$ python3 -q
>>> import numpy as np
>>> np.set_printoptions(suppress=True, linewidth=160)
>>> rd = lambda a: np.round(a, 1) + 0
>>> arr = np.array([[12, -12, -20, 12, -12, -20],
...     [-8, 4, 0, -8, 4, 0],
...     [-20, -8, 12, -20, -8, 12],
...     [-3, 3, 5, 3, -3, -5],
...     [2, -1, 0, -2, 1, 0],
...     [5, 2, -3, -5, -2, 3]])
>>> out = arr / np.linalg.norm(arr, axis=1, keepdims=True)
>>> C2 = out @ out.T
>>> np.degrees(np.arccos(np.clip(C2[0, 5], -1, 1)))
np.float64(90.0)
>>> rd(C2)
array([[ 1. , -0.6, -0.6,  0. ,  0. ,  0. ],
       [-0.6,  1. ,  0.6,  0. ,  0. ,  0. ],
       [-0.6,  0.6,  1. ,  0. ,  0. ,  0. ],
       [ 0. ,  0. ,  0. ,  1. , -0.6, -0.6],
       [ 0. ,  0. ,  0. , -0.6,  1. ,  0.6],
       [ 0. ,  0. ,  0. , -0.6,  0.6,  1. ]])
>>> (C2 - 2 * np.eye(6)).round(6).argmax(axis=1)
array([3, 2, 1, 0, 5, 4])
>>> rd(C2[0])
array([ 1. , -0.6, -0.6,  0. ,  0. ,  0. ])
>>> rd(np.sort(np.abs(np.linalg.eigvals(arr))))
array([ 5.8,  5.8,  9.1,  9.1, 23.1, 23.1])
>>> (arr + arr.T) / 2
array([[ 12. , -10. , -20. ,   4.5,  -5. ,  -7.5],
       [-10. ,   4. ,  -4. ,  -2.5,   1.5,   1. ],
       [-20. ,  -4. ,  12. ,  -7.5,  -4. ,   4.5],
       [  4.5,  -2.5,  -7.5,   3. ,  -2.5,  -5. ],
       [ -5. ,   1.5,  -4. ,  -2.5,   1. ,  -1. ],
       [ -7.5,   1. ,   4.5,  -5. ,  -1. ,   3. ]])
>>> out = arr / np.sqrt((arr ** 2).mean(axis=1, keepdims=True))
>>> rd(out[0])
array([ 0.8, -0.8, -1.3,  0.8, -0.8, -1.3])
>>> rd(arr - arr.mean(axis=1, keepdims=True))
array([[ 18.7,  -5.3, -13.3,  18.7,  -5.3, -13.3],
       [ -6.7,   5.3,   1.3,  -6.7,   5.3,   1.3],
       [-14.7,  -2.7,  17.3, -14.7,  -2.7,  17.3],
       [ -3. ,   3. ,   5. ,   3. ,  -3. ,  -5. ],
       [  2. ,  -1. ,   0. ,  -2. ,   1. ,   0. ],
       [  5. ,   2. ,  -3. ,  -5. ,  -2. ,   3. ]])
>>> rd(np.linalg.norm(out, axis=1))
array([2.4, 2.4, 2.4, 2.4, 2.4, 2.4])
>>> np.linalg.matrix_rank(arr - arr.mean(axis=1, keepdims=True))
np.int64(5)
>>> f, v = arr[4], arr[5]
>>> f @ f
np.int64(10)
>>> pr = (f @ v) / (f @ f) * f
>>> pr
array([ 3.2, -1.6,  0. , -3.2,  1.6,  0. ])
>>> rd(v - pr)
array([ 1.8,  3.6, -3. , -1.8, -3.6,  3. ])
>>> np.outer(f, v)
array([[ 10,   4,  -6, -10,  -4,   6],
       [ -5,  -2,   3,   5,   2,  -3],
       [  0,   0,   0,   0,   0,   0],
       [-10,  -4,   6,  10,   4,  -6],
       [  5,   2,  -3,  -5,  -2,   3],
       [  0,   0,   0,   0,   0,   0]])
>>> rd((v - pr) @ f)
np.float64(0.0)
>>> np.linalg.matrix_rank(np.outer(f, v))
np.int64(1)
>>> E = np.array([[4, 1, 4], [4, 4, 2], [16, 13, 10]])
>>> C2 = E.T @ E
>>> rd(np.linalg.eigvalsh(C2)[::-1])
array([586.4,   7.6,   0. ])
>>> np.diag(C2)
array([288, 186, 120])
>>> r = np.linalg.matrix_rank(E)
>>> r
np.int64(2)
>>> N = np.linalg.svd(E)[2][r:].T
>>> rd(N[:, 0] / N[np.abs(N[:, 0]).round(6).argmax(), 0])
array([ 1. , -0.6, -0.9])
>>> [int(np.linalg.matrix_rank(E[:, :j + 1])) for j in range(3)]
[1, 2, 2]
>>> [int(np.linalg.matrix_rank(np.delete(E, i, axis=0))) for i in range(3)]
[2, 2, 2]
>>> np.allclose(E @ N, 0)
True
>>> rd(E @ N)
array([[0.],
       [0.],
       [0.]])
>>> [int(np.linalg.matrix_rank(E[:i])) for i in range(1, len(E) + 1)]
[1, 2, 2]
>>> np.linalg.matrix_rank(E.T @ E), np.linalg.matrix_rank(E @ E.T)
(np.int64(2), np.int64(2))
>>> left, sigma, vt = np.linalg.svd(E)
>>> np.argmax(sigma[:-1] / (sigma[1:] + 1e-6)) + 1
np.int64(2)
>>> rd(sigma)
array([24.2,  2.8,  0. ])
>>> out = left[:, :2] @ np.diag(sigma[:2]) @ vt[:2]
>>> np.linalg.matrix_rank(E, rtol=0.05)
np.int64(2)
>>> rd(np.abs(E - out).max())
np.float64(0.0)
>>> np.linalg.matrix_rank(out)
np.int64(2)
>>> T = np.stack([E, 2 * E, E[::-1]])
>>> (T @ E.T).shape
(3, 3, 3)
>>> T.shape
(3, 3, 3)
>>> np.linalg.matrix_rank(T.reshape(3, -1))
np.int64(2)
>>> rd(np.linalg.norm(T, axis=(1, 2)))
array([24.4, 48.7, 24.4])
>>> X = np.loadtxt("case2.csv", delimiter=",")
>>> rd(X)
array([[ 4.3, -8.7, -2.5],
       [-4.4, -3.4, -8.3],
       [ 4.3, -8.7, -2.5],
       [ 0.5, -7.8, -6.2],
       [-7.3,  2.6, -6.4],
       [ 7.4, -3.4,  5.8],
       [ 2.9, -8.6, -4.1],
       [ 3.9,  4.1,  8.2],
       [-1.4, -6.6, -7.4],
       [-6.1, -0.8, -7.9],
       [-2.5, -5.7, -7.9],
       [ 0.3, -7.7, -6.3],
       [ 0.1,  7.4,  6.7],
       [ 7.2, -2.5,  6.4],
       [ 7.4, -3.8,  5.5],
       [ 7.3, -2.6,  6.4],
       [-3.5,  8.7,  3.4],
       [ 5.5,  1.9,  8.1],
       [-1.9, -6.2, -7.6],
       [ 3. , -8.7, -4. ],
       [ 5.6,  1.7,  8.1],
       [ 6.4, -7.6,  1. ],
       [-7.4,  4.8, -4.7],
       [ 5.2, -8.5, -1.2],
       [-7.4,  3.2, -6. ],
       [-3.7,  8.7,  3.2],
       [-5.6, -1.7, -8.1]])
>>> left, sigma = np.linalg.svd(X)
Traceback (most recent call last):
  File "<python-input-53>", line 1, in <module>
    left, sigma = np.linalg.svd(X)
    ^^^^^^^^^^^
ValueError: too many values to unpack (expected 2)
>>> left, sigma, vt = np.linalg.svd(X, full_matrices=False)
>>> rd(left.T @ X @ vt.T)
array([[38.5,  0. ,  0. ],
       [ 0. , 34.9,  0. ],
       [ 0. ,  0. ,  0. ]])
>>> rd(np.cumsum(sigma ** 2) / np.sum(sigma ** 2))
array([0.5, 1. , 1. ])
>>> rd(left.T @ left)
array([[1., 0., 0.],
       [0., 1., 0.],
       [0., 0., 1.]])
>>> rd(np.sqrt((sigma ** 2).sum())), rd(np.linalg.norm(X))
(np.float64(52.0), np.float64(52.0))
>>> (sigma > 1e-8).sum()
np.int64(2)
>>> rd(sigma / sigma[0])
array([1. , 0.9, 0. ])
>>> dist = np.linalg.norm(X[:, None] - X[None], axis=-1)
>>> rd(np.linalg.norm(X - X.mean(axis=0), axis=1))
array([ 7.5,  9. ,  7.5,  7.6, 10.8,  9.6,  7.4, 11.7,  8. ,  9.8,  8.3,  7.7, 12.4,  9.9,  9.5,  9.9, 12.6, 11.1,  8.1,  7.4, 11.1,  8.1, 11.4,  7.7, 10.9,
       12.6,  9.5])
>>> dist.mean(axis=1).argmax()
np.int64(25)
>>> rd(dist[0])
array([ 0. , 11.7,  0. ,  5.4, 16.6, 10.3,  2.2, 16.7,  7.8, 14.1,  9.2,  5.6, 19. , 11.2,  9.9, 11.1, 20. , 15. ,  8.4,  2. , 14.8,  4.2, 18. ,  1.5, 17. ,
       20. , 13.4])
>>> left, sigma, vt = np.linalg.svd(X)
>>> V = vt[:(sigma > 1e-8).sum()]
>>> rng = np.random.default_rng(42122)
>>> x0 = X[11] + 2 * X[22] + rng.integers(2) * np.eye(3)[1]
>>> rd(x0)
array([-14.6,   1.8, -15.7])
>>> rd(V.T @ V)
array([[ 0.6, -0.3,  0.4],
       [-0.3,  0.8,  0.3],
       [ 0.4,  0.3,  0.7]])
>>> rd(np.linalg.norm(x0 - V.T @ V @ x0))
np.float64(0.0)
>>> rd(np.diag(V.T @ V))
array([0.6, 0.8, 0.7])
>>> np.allclose(V.T @ V @ x0, x0)
True
>>> Xs = X - X.mean(axis=0)
>>> V = np.linalg.svd(Xs)[2][:2]
>>> out = Xs - Xs @ V.T @ V
>>> rd(np.diag(V.T @ V))
array([0.6, 0.8, 0.7])
>>> rd(np.cov(Xs @ V.T, rowvar=False))
array([[55.,  0.],
       [ 0., 42.]])
>>> np.linalg.norm(out, axis=1).round(6).argmax()
np.int64(0)
>>> rd(out.std(axis=0))
array([0., 0., 0.])
>>> T = np.stack([X, -3 * X, X[::-1]])
>>> (T @ X.T).shape
(3, 27, 27)
>>> rd(np.einsum("bij,cij->bc", T, T))
array([[ 2700. , -8100. ,   129.3],
       [-8100. , 24300. ,  -388. ],
       [  129.3,  -388. ,  2700. ]])
>>> rd(np.linalg.norm(T, axis=(1, 2)))
array([ 52. , 155.9,  52. ])
>>> out = np.array([[3, -1, -1, -1], [1, 3, -2, 1], [0, 2, 3, 3], [0, 3, -2, 2]])
>>> out[-1] = out[0]
>>> m1 = out + 0.1 * np.eye(4)
>>> m1
array([[ 3.1, -1. , -1. , -1. ],
       [ 1. ,  3.1, -2. ,  1. ],
       [ 0. ,  2. ,  3.1,  3. ],
       [ 3. , -1. , -1. , -0.9]])
>>> rd(np.linalg.det(m1.T))
np.float64(4.6)
>>> np.einsum("ii->", m1)
np.float64(8.4)
>>> np.kron(np.eye(2, dtype=int), m1)
array([[ 3.1, -1. , -1. , -1. ,  0. , -0. , -0. , -0. ],
       [ 1. ,  3.1, -2. ,  1. ,  0. ,  0. , -0. ,  0. ],
       [ 0. ,  2. ,  3.1,  3. ,  0. ,  0. ,  0. ,  0. ],
       [ 3. , -1. , -1. , -0.9,  0. , -0. , -0. , -0. ],
       [ 0. , -0. , -0. , -0. ,  3.1, -1. , -1. , -1. ],
       [ 0. ,  0. , -0. ,  0. ,  1. ,  3.1, -2. ,  1. ],
       [ 0. ,  0. ,  0. ,  0. ,  0. ,  2. ,  3.1,  3. ],
       [ 0. , -0. , -0. , -0. ,  3. , -1. , -1. , -0.9]])
>>> W1 = np.array([[-2, -1, -2], [-2, 2, -2], [-2, 1, 1], [2, 2, -1]])
>>> coef = np.array([4, 3, 9])
>>> H = np.maximum(m1 @ W1 + coef, 0)
>>> rd((H > 0).mean(axis=0))
array([0.5, 0.5, 0.8])
>>> np.linalg.matrix_rank(H)
np.int64(3)
>>> cent = np.array([[0, 1], [2, 2], [2, -2]])
>>> W1 @ cent
array([[-6,  0],
       [ 0,  6],
       [ 4, -2],
       [ 2,  8]])
>>> (H @ cent).round(6).argmax(axis=1)
array([0, 1, 0, 0])
>>> rd(H @ cent)
array([[ 9.6, -9.6],
       [16.4, 18.2],
       [42.4, 22. ],
       [ 9.8, -9.6]])
>>> A = np.array([[1, 3, -1, -2],
...     [0, -2, 1, 1],
...     [2, 3, 0, 2],
...     [-2, -1, 3, 3],
...     [-3, -2, -2, 0]])
>>> A[-1] = A[0] + 2 * A[1]
>>> A
array([[ 1,  3, -1, -2],
       [ 0, -2,  1,  1],
       [ 2,  3,  0,  2],
       [-2, -1,  3,  3],
       [ 1, -1,  1,  0]])
>>> out = m1 + rng.integers(-2, 3, (4, 3)) @ rng.integers(-2, 3, (3, 4))
>>> rd(out)
array([[-1.9, -3. ,  3. , -5. ],
       [ 7. ,  7.1, -6. ,  5. ],
       [ 7. ,  6. , -0.9,  8. ],
       [ 1. , -3. , -3. , -1.9]])
>>> rd(np.linalg.svd(out - m1, compute_uv=False))
array([15.9,  3.4,  0.9,  0. ])
>>> W1 = np.array([[9, 5, 1, 3], [9, 5, 9, 7], [1, 5, 6, 5], [8, 4, 3, 4]])
>>> coef = np.array([2, 0, 2, 0])
>>> H = np.maximum(A @ W1 + coef, 0)
>>> (H > 0).astype(int)
array([[1, 1, 1, 1],
       [0, 0, 0, 0],
       [1, 1, 1, 1],
       [1, 1, 1, 1],
       [1, 1, 0, 1]])
>>> np.linalg.matrix_rank(H)
np.int64(4)
>>> cent = np.array([[2, 0, -2], [0, 4, 3], [5, -4, 2], [4, -1, -3]])
>>> H @ cent
array([[176, -55, -18],
       [  0,   0,   0],
       [451, -51, -58],
       [150, -38,  26],
       [ 10,  19,   6]])
>>> K = np.loadtxt("layer14.csv", delimiter=",")
>>> rd(K)
array([[-0.4,  0.1, -0.2,  0.1,  0.9],
       [ 0.4, -0.3, -0.9,  0. ,  0.1],
       [-0.4,  0. , -0.3,  0.8, -0.3],
       [ 0.6,  0.7,  0. ,  0.3,  0.1],
       [ 0.4, -0.6,  0.4,  0.5,  0.3]])
>>> x0 = np.array([1, 8, 9, 0, 1])
>>> a = np.maximum(K @ x0, 0)
>>> rd(a)
array([0.1, 0. , 0. , 7. , 0. ])
>>> rd(K.T @ a)
array([4. , 5.2, 0.3, 2.3, 1.1])
>>> rd(np.maximum(K @ (3 * x0), 0))
array([ 0.4,  0. ,  0. , 21. ,  0. ])
>>> rd(np.maximum(K @ x0, 0) - np.maximum(-K @ x0, 0))
array([ 0.1, -9.5, -2.7,  7. , -0.7])
